$ python -q
>>> import numpy as np
>>> import numpy.linalg as la
>>> np.set_printoptions(suppress=True, linewidth=160)
>>> mat = np.load("w.npy")
>>> mat
array([[-4,  0,  2,  1],
       [ 0, -6,  1,  4],
       [ 2,  1,  0, -4],
       [ 1,  4, -4, -4]])
>>> O = mat.astype(float).copy()
>>> for j in range(4):
...     O[:, j] -= O[:, :j] @ (O[:, :j].T @ O[:, j])
...     O[:, j] /= la.norm(O[:, j])
... 
>>> np.round(O.T @ O, 2) + 0
array([[1., 0., 0., 0.],
       [0., 1., 0., 0.],
       [0., 0., 1., 0.],
       [0., 0., 0., 1.]])
>>> np.round(O.T @ mat, 2) + 0
array([[ 4.58,  1.31, -2.62, -3.49],
       [ 0.  ,  7.16, -2.59, -5.51],
       [ 0.  ,  0.  ,  2.72, -0.52],
       [ 0.  ,  0.  ,  0.  ,  2.49]])
>>> feats = np.diag(np.array([2, 1, 0, 2]))
>>> feats
array([[2, 0, 0, 0],
       [0, 1, 0, 0],
       [0, 0, 0, 0],
       [0, 0, 0, 2]])
>>> Uu, sig, VT = la.svd(feats)
>>> vecs = VT[:(sig > 1e-8).sum()]
>>> rng = np.random.default_rng(33)
>>> vec = feats[1] + 2 * feats[2] + rng.integers(2) * np.eye(4)[3]
>>> vec
array([0., 1., 0., 1.])
>>> la.matrix_rank(np.vstack([feats, vec]))
np.int64(3)
>>> round(float(la.norm(vec - vecs.T @ vecs @ vec)), 2)
0.0
>>> M = np.array([[0, 0, 1, 1], [0, 0, 0, 0], [1, 0, 0, 1], [1, 0, 1, 0]])
>>> rk = la.matrix_rank(M)
>>> rk
np.int64(3)
>>> null = la.svd(M)[2][rk:].T
>>> np.round(null @ null.T, 2) + 0
array([[0., 0., 0., 0.],
       [0., 1., 0., 0.],
       [0., 0., 0., 0.],
       [0., 0., 0., 0.]])
>>> np.round(M @ null, 2) + 0
array([[0.],
       [0.],
       [0.],
       [0.]])
>>> la.matrix_rank(M.T @ M), la.matrix_rank(M @ M.T)
(np.int64(3), np.int64(3))
>>> [int(la.matrix_rank(M[:, :j + 1])) for j in range(4)]
[1, 1, 2, 3]
>>> Uu, sig, VT = la.svd(M)
>>> vecs = VT[:(sig > 1e-8).sum()]
>>> vec = M[1] + -2 * M[0] + rng.integers(2) * np.eye(4)[0]
>>> vec
array([ 0.,  0., -2., -2.])
>>> np.allclose(vecs.T @ vecs @ vec, vec)
True
>>> np.round(np.diag(vecs.T @ vecs), 2) + 0
array([1., 0., 1., 1.])
>>> ev, vecs = la.eigh(M)
>>> vec = np.array([-5, 2, -1, 2])
>>> np.round(vecs * np.maximum(ev, 0) @ vecs.T, 2) + 0
array([[0.67, 0.  , 0.67, 0.67],
       [0.  , 0.  , 0.  , 0.  ],
       [0.67, 0.  , 0.67, 0.67],
       [0.67, 0.  , 0.67, 0.67]])
>>> np.round(la.eigvalsh(M[1:, 1:]), 2)
array([-1.,  0.,  1.])
>>> ang = np.radians(45)
>>> R = np.eye(4)
>>> R[2, 2] = R[3, 3] = np.cos(ang)
>>> R[2, 3], R[3, 2] = -np.sin(ang), np.sin(ang)
>>> R.round(2)
array([[ 1.  ,  0.  ,  0.  ,  0.  ],
       [ 0.  ,  1.  ,  0.  ,  0.  ],
       [ 0.  ,  0.  ,  0.71, -0.71],
       [ 0.  ,  0.  ,  0.71,  0.71]])
>>> B = M @ R.T
>>> B.round(2) + 0
array([[ 0.  ,  0.  ,  0.  ,  1.41],
       [ 0.  ,  0.  ,  0.  ,  0.  ],
       [ 1.  ,  0.  , -0.71,  0.71],
       [ 1.  ,  0.  ,  0.71,  0.71]])
>>> np.allclose(la.norm(M, axis=1), la.norm(B, axis=1))
True
>>> np.round(la.det(R), 2), np.round(np.trace(R), 2)
(np.float64(1.0), np.float64(3.41))
>>> np.round(np.abs(B - M).max(axis=0), 2)
array([0.  , 0.  , 1.  , 0.71])
>>> np.round(la.svd(M, compute_uv=False), 2) + 0, np.round(la.svd(B, compute_uv=False), 2) + 0
(array([2., 1., 1., 0.]), array([2., 1., 1., 0.]))
>>> F = np.load("layer15.npy")
>>> F
array([[0, 0, 1, 1],
       [0, 0, 0, 1],
       [1, 0, 0, 0],
       [1, 1, 0, 0]])
>>> np.trace(F @ F @ F) // 6
np.int64(0)
>>> F @ F
array([[2, 1, 0, 0],
       [1, 1, 0, 0],
       [0, 0, 1, 1],
       [0, 0, 1, 2]])
>>> F.sum(axis=0)
array([2, 1, 1, 2])
>>> np.argwhere(np.triu(F))
array([[0, 2],
       [0, 3],
       [1, 3]])
>>> low = np.diag(F.sum(axis=1)) - F
>>> np.round(la.eigvalsh(low), 2) + 0
array([0.  , 0.59, 2.  , 3.41])
>>> (la.eigvalsh(low) < 1e-8).sum()
np.int64(1)
>>> round(la.det(low[1:, 1:]))
1
>>> low
array([[ 2,  0, -1, -1],
       [ 0,  1,  0, -1],
       [-1,  0,  1,  0],
       [-1, -1,  0,  2]])
>>> P = np.triu(np.array([[0, 1, 1, 3], [0, 1, 1, 2], [0, 1, 2, 0], [1, 3, 3, 1]]), 1) + np.eye(4)
>>> B = P @ F @ la.inv(P)
>>> np.round(np.poly(B), 2) + 0
array([ 1.,  0., -3.,  0.,  1.])
>>> la.matrix_rank(B)
np.int64(4)
>>> P @ F - F @ P
array([[ 4.,  3.,  0.,  1.],
       [ 3.,  2.,  0.,  0.],
       [ 0., -1., -1., -3.],
       [ 0., -1., -2., -5.]])
>>> B
array([[ 4., -1., -2., -8.],
       [ 3., -1., -2., -6.],
       [ 1., -1.,  0., -1.],
       [ 1.,  0., -1., -3.]])
>>> round(la.eigvalsh(F).min(), 2)
np.float64(-1.62)
>>> idx = rng.permutation(4)
>>> idx
array([0, 2, 1, 3])
>>> B = F[idx][:, idx]
>>> np.trace(B)
np.int64(0)
>>> np.round(np.sort(np.abs(la.eigvals(B))), 2)
array([0.62, 0.62, 1.62, 1.62])
>>> round(la.det(B), 2), round(float(la.det(F[idx])), 2)
(np.float64(1.0), -1.0)
>>> np.allclose(B, F)
False
>>> B
array([[0, 1, 0, 1],
       [1, 0, 0, 0],
       [0, 0, 0, 1],
       [1, 0, 1, 0]])
>>> np.diag(B)
array([0, 0, 0, 0])
>>> E = np.load("run15.npy")
>>> E
array([[-36,   8, -28],
       [-36,   8, -28],
       [-36,   8, -28],
       [-18,   4, -14]])
>>> t3 = np.stack([E, -3 * E, E[::-1]])
>>> np.round(la.norm(t3, axis=(1, 2)), 2)
array([ 83.47, 250.42,  83.47])
>>> t3.sum(axis=0)
array([[ 54, -12,  42],
       [ 36,  -8,  28],
       [ 36,  -8,  28],
       [  0,   0,   0]])
>>> round(float(la.norm(E, 2) / la.norm(E)), 2)
1.0
>>> Uu, sig, VT = la.svd(E, full_matrices=False)
>>> (sig > 1e-8).sum()
np.int64(1)
>>> round(float(np.sqrt((sig ** 2).sum())), 2), np.round(la.norm(E), 2)
(83.47, np.float64(83.47))
>>> np.abs(Uu[:, 0]).round(6).argmax()
np.int64(0)
>>> np.allclose(Uu * sig @ VT, E)
True
>>> vec = np.array([5, -7, 9])
>>> a = np.maximum(E @ vec, 0)
>>> np.maximum(E @ (3 * vec), 0)
array([0, 0, 0, 0])
>>> E * (a > 1e-9)[:, None]
array([[0, 0, 0],
       [0, 0, 0],
       [0, 0, 0],
       [0, 0, 0]])
>>> np.tanh(E @ vec)
array([-1., -1., -1., -1.])
>>> a
array([0, 0, 0, 0])
>>> ev, vecs = la.eigh(mat)
>>> vec = np.array([-5, -1, 2, 1])
>>> np.round(la.eigvalsh(mat[1:, 1:]), 2)
array([-10.23,  -2.47,   2.7 ])
>>> np.abs(mat).sum(axis=1).max(), round(np.abs(ev).max(), 2)
(np.int64(13), np.float64(10.5))
>>> np.round(vecs * np.abs(ev) @ vecs.T, 2)
array([[ 4.14, -0.14, -1.26, -1.49],
       [-0.14,  6.13, -1.71, -3.53],
       [-1.26, -1.71,  3.78,  1.49],
       [-1.49, -3.53,  1.49,  5.66]])
>>> np.round(vecs * np.maximum(ev, 0) @ vecs.T, 2)
array([[ 0.07, -0.07,  0.37, -0.24],
       [-0.07,  0.07, -0.35,  0.23],
       [ 0.37, -0.35,  1.89, -1.25],
       [-0.24,  0.23, -1.25,  0.83]])
>>> (np.sign(vecs[:, -1].round(6)) == np.sign(vecs[0, -1].round(6))).astype(int)
array([1, 0, 1, 0])
>>> W0 = np.array([[-5, -4, 4], [0, 5, -3], [-3, -4, 1], [-3, -2, -5]])
>>> W0
array([[-5, -4,  4],
       [ 0,  5, -3],
       [-3, -4,  1],
       [-3, -2, -5]])
>>> vec = np.array([2, 1, 3])
>>> y = W0 @ vec
>>> np.round(la.solve(W0.T @ W0, W0.T @ y), 2)
array([2., 1., 3.])
>>> y
array([ -2,  -4,  -7, -23])
>>> np.round(la.pinv(W0) @ W0, 2) + 0
array([[1., 0., 0.],
       [0., 1., 0.],
       [0., 0., 1.]])
>>> y = y + 0.05 * rng.normal(size=4)
>>> y.round(2)
array([ -2.  ,  -4.08,  -6.95, -23.  ])
>>> c, *_ = la.lstsq(W0, y)
>>> [round(float(la.norm(la.solve(W0.T @ W0 + lam * np.eye(3), W0.T @ y))), 2) for lam in (0, 1, 10, 100)]
[3.74, 3.66, 3.03, 1.12]
